>>> import numpy as np
>>> np.set_printoptions(precision=1, suppress=True, linewidth=100)
>>> def rd(a):
...     return np.round(a, 1) + 0
... 
>>> data = np.array([[1.0, 0.7, 0.5, 0.3, 0.2],
...     [0.7, 1.0, 0.7, 0.5, 0.3],
...     [0.5, 0.7, 1.0, 0.7, 0.5],
...     [0.3, 0.5, 0.7, 1.0, 0.7],
...     [0.2, 0.3, 0.5, 0.7, 1.0]])
>>> # symmetric
>>> x = np.array([1, 5, 0, 3, 4])
>>> rhs = data @ x
>>> beta, lr = np.zeros(5), 1 / np.linalg.norm(data, 2) ** 2
>>> for i in range(20):
...     beta -= lr * data.T @ (data @ beta - rhs)
...     if i % 5 == 0: print(i, round(np.linalg.norm(data @ beta - rhs), 1))
... 
0 1.4
5 1.1
10 1.0
15 0.9
>>> rd(np.linalg.cond(data))
np.float64(14.2)
>>> rd(beta)
array([1.8, 2.5, 2.5, 3. , 3. ])
>>> x = np.ones(5)
>>> for _ in range(6):
...     x = data @ x
...     x /= np.linalg.norm(x)
...     print(round(x @ data @ x, 1))
... 
3.1
3.1
3.1
3.1
3.1
3.1
>>> rd(np.linalg.eigvalsh(data)[-1])
np.float64(3.1)
>>> r0 = np.array([-2, -2, 1, 3, -1, -2, -2, -1])
>>> g = np.array([1, 3, 3])
>>> K = r0[:, None] + g[None, :]
>>> K
array([[-1,  1,  1],
       [-1,  1,  1],
       [ 2,  4,  4],
       [ 4,  6,  6],
       [ 0,  2,  2],
       [-1,  1,  1],
       [-1,  1,  1],
       [ 0,  2,  2]])
>>> x = np.array([0, 1, 2])
>>> np.einsum("ij,j->i", K, x)
array([ 3,  3, 12, 18,  6,  3,  3,  6])
>>> (K @ x).argmax()
np.int64(3)
